In [1]: import numpy as np

In [2]: from numpy import linalg as LA

In [3]: np.set_printoptions(suppress=True, linewidth=120)

In [4]: data = np.load("layer17.npy")

In [5]: data.round(4)
Out[5]: 
array([[ 0.4656, -0.4579, -0.1968, -0.0208],
       [-0.4579,  0.4666,  0.1687, -0.1037],
       [-0.1968,  0.1687,  0.1209,  0.1977],
       [-0.0208, -0.1037,  0.1977,  0.9469]])

In [6]: left, sigma, Vh = LA.svd(data)

In [7]: sigma.round(4) + 0
Out[7]: array([1., 1., 0., 0.])

In [8]: M2 = left[:, :2] @ np.diag(sigma[:2]) @ Vh[:2]

In [9]: round(float(LA.norm(data - M2, 2)), 4), round(float(sigma[2]), 4)
Out[9]: (0.0, 0.0)

In [10]: round(float(np.abs(data - M2).max()), 4)
Out[10]: 0.0

In [11]: T = np.stack([data, 3 * data, data[::-1]])

In [12]: LA.matrix_rank(T.reshape(3, -1))
Out[12]: np.int64(2)

In [13]: T.shape
Out[13]: (3, 4, 4)

In [14]: np.round(np.einsum("bij,cij->bc", T, T), 4)
Out[14]: 
array([[ 2.    ,  6.    ,  0.2958],
       [ 6.    , 18.    ,  0.8873],
       [ 0.2958,  0.8873,  2.    ]])

In [15]: LA.matrix_rank(T)
Out[15]: array([2, 2, 2])

In [16]: (T @ data.T).shape
Out[16]: (3, 4, 4)

In [17]: evals, vecs = LA.eigh(data)

In [18]: (evals > 1e-8).sum(), (evals < -1e-8).sum()
Out[18]: (np.int64(2), np.int64(0))

In [19]: np.round(vecs.T @ vecs, 4) + 0
Out[19]: 
array([[1., 0., 0., 0.],
       [0., 1., 0., 0.],
       [0., 0., 1., 0.],
       [0., 0., 0., 1.]])

In [20]: np.round(vecs @ np.diag(evals) @ vecs.T, 4)
Out[20]: 
array([[ 0.4656, -0.4579, -0.1968, -0.0208],
       [-0.4579,  0.4666,  0.1687, -0.1037],
       [-0.1968,  0.1687,  0.1209,  0.1977],
       [-0.0208, -0.1037,  0.1977,  0.9469]])

In [21]: np.unique(evals.round(6) + 0, return_counts=True)[1]
Out[21]: array([2, 2])

In [22]: np.round(LA.eigvalsh(data @ data), 4) + 0
Out[22]: array([0., 0., 1., 1.])
